In [1]: import numpy as np

In [2]: np.set_printoptions(precision=1, suppress=True, linewidth=120, legacy="1.25")

In [3]: K = np.loadtxt("x.csv", delimiter=",")

In [4]: print(K)
[[ 3.3 -3.9  3.7]
 [-5.1 -6.5 -3.5]
 [ 4.  -5.8  1.9]
 [-5.4 -7.5 -2. ]
 [ 4.7 -2.1  1.5]
 [ 5.  -2.4  3.8]
 [-4.2 -9.8 -3.8]
 [ 3.2 -3.2  2.5]
 [ 4.5 -3.8  4.9]
 [-5.2 -7.1 -5.6]
 [ 5.  -2.8  4.1]
 [-5.  -7.2 -2.8]
 [-3.8 -7.1 -3.2]
 [ 5.4 -4.2  4. ]
 [ 4.  -5.   3.2]
 [-3.7 -8.5 -3.6]
 [-5.8 -5.6 -3.2]
 [ 2.3 -4.2  3.9]
 [-5.5 -7.  -3.7]
 [ 4.  -2.7  4.5]
 [ 5.7 -1.4  2.8]
 [ 5.5 -3.1  3.2]
 [-3.2 -8.6 -3.9]
 [-5.1 -7.5 -2.4]
 [ 5.1 -3.1  2.9]
 [ 4.6 -2.6  2.3]]

In [5]: Xs = K - K.mean(axis=0)

In [6]: evecs = np.linalg.svd(Xs)[2][:2]

In [7]: B = Xs - Xs @ evecs.T @ evecs

In [8]: print(round(float(np.linalg.norm(B) / np.linalg.norm(Xs)), 1))
0.2

In [9]: print(np.round(np.cov(Xs @ evecs.T, rowvar=False), 1) + 0)
[[37.8  0. ]
 [ 0.   1.2]]

In [10]: print((Xs @ evecs.T).std(axis=0))
[6.  1.1]

In [11]: vec = np.array([-3, 3, 3])

In [12]: print(K @ np.eye(3)[2])
[ 3.7 -3.5  1.9 -2.   1.5  3.8 -3.8  2.5  4.9 -5.6  4.1 -2.8 -3.2  4.   3.2 -3.6 -3.2  3.9 -3.7  4.5  2.8  3.2 -3.9
 -2.4  2.9  2.3]

In [13]: Q, evecs = np.linalg.qr(K[:, :2])[0], np.linalg.qr(K[:, 2:])[0]

In [14]: sigma = np.linalg.svd(Q.T @ evecs, compute_uv=False)

In [15]: print(round(float(np.linalg.norm(Q @ Q.T - evecs @ evecs.T, 2)), 1))
1.0

In [16]: print(np.degrees(np.arccos(sigma.clip(0, 1))))
[19.7]

In [17]: print(sigma)
[0.9]

In [18]: labels = K[:, 0] > np.median(K[:, 0])

In [19]: f = K[labels].mean(axis=0) - K[~labels].mean(axis=0)

In [20]: print(f)
[8.3 3.6 5.7]

In [21]: Q, Rm = np.linalg.qr(K)

In [22]: print(np.allclose(Rm.T @ Rm, K.T @ K))
True

In [23]: print(Q @ Rm)
[[ 3.3 -3.9  3.7]
 [-5.1 -6.5 -3.5]
 [ 4.  -5.8  1.9]
 [-5.4 -7.5 -2. ]
 [ 4.7 -2.1  1.5]
 [ 5.  -2.4  3.8]
 [-4.2 -9.8 -3.8]
 [ 3.2 -3.2  2.5]
 [ 4.5 -3.8  4.9]
 [-5.2 -7.1 -5.6]
 [ 5.  -2.8  4.1]
 [-5.  -7.2 -2.8]
 [-3.8 -7.1 -3.2]
 [ 5.4 -4.2  4. ]
 [ 4.  -5.   3.2]
 [-3.7 -8.5 -3.6]
 [-5.8 -5.6 -3.2]
 [ 2.3 -4.2  3.9]
 [-5.5 -7.  -3.7]
 [ 4.  -2.7  4.5]
 [ 5.7 -1.4  2.8]
 [ 5.5 -3.1  3.2]
 [-3.2 -8.6 -3.9]
 [-5.1 -7.5 -2.4]
 [ 5.1 -3.1  2.9]
 [ 4.6 -2.6  2.3]]

In [24]: print(Q.shape, Rm.shape)
(26, 3) (3, 3)

In [25]: print(round(float(abs(Rm[0, 0])), 1), round(np.linalg.norm(K[:, 0]), 1))
23.6 23.6

In [26]: print(Rm.round(1) + 0)
[[-23.6  -7.1 -16.6]
 [  0.   27.7   0. ]
 [  0.    0.    6. ]]

In [27]: mat = -3 * np.eye(6) + np.ones((6, 6))

In [28]: print(mat)
[[-2.  1.  1.  1.  1.  1.]
 [ 1. -2.  1.  1.  1.  1.]
 [ 1.  1. -2.  1.  1.  1.]
 [ 1.  1.  1. -2.  1.  1.]
 [ 1.  1.  1.  1. -2.  1.]
 [ 1.  1.  1.  1.  1. -2.]]

In [29]: B = mat[0, 0] * mat[1:] - np.outer(mat[1:, 0], mat[0])

In [30]: print(B)
[[ 0.  3. -3. -3. -3. -3.]
 [ 0. -3.  3. -3. -3. -3.]
 [ 0. -3. -3.  3. -3. -3.]
 [ 0. -3. -3. -3.  3. -3.]
 [ 0. -3. -3. -3. -3.  3.]]

In [31]: print(np.flatnonzero(~B.round(6).any(axis=1)))
[]

In [32]: print(np.fft.fft(mat[0]))
[ 3.+0.j -3.+0.j -3.+0.j -3.+0.j -3.+0.j -3.+0.j]

In [33]: print(mat @ (-1.0) ** np.arange(6))
[-3.  3. -3.  3. -3.  3.]

In [34]: print(np.linalg.svd(mat, compute_uv=False))
[3. 3. 3. 3. 3. 3.]

In [35]: print(mat @ mat.T)
[[9. 0. 0. 0. 0. 0.]
 [0. 9. 0. 0. 0. 0.]
 [0. 0. 9. 0. 0. 0.]
 [0. 0. 0. 9. 0. 0.]
 [0. 0. 0. 0. 9. 0.]
 [0. 0. 0. 0. 0. 9.]]

In [36]: print(np.linalg.norm(mat, axis=0))
[3. 3. 3. 3. 3. 3.]

In [37]: print(mat[:, 0] @ mat[:, 4])
0.0
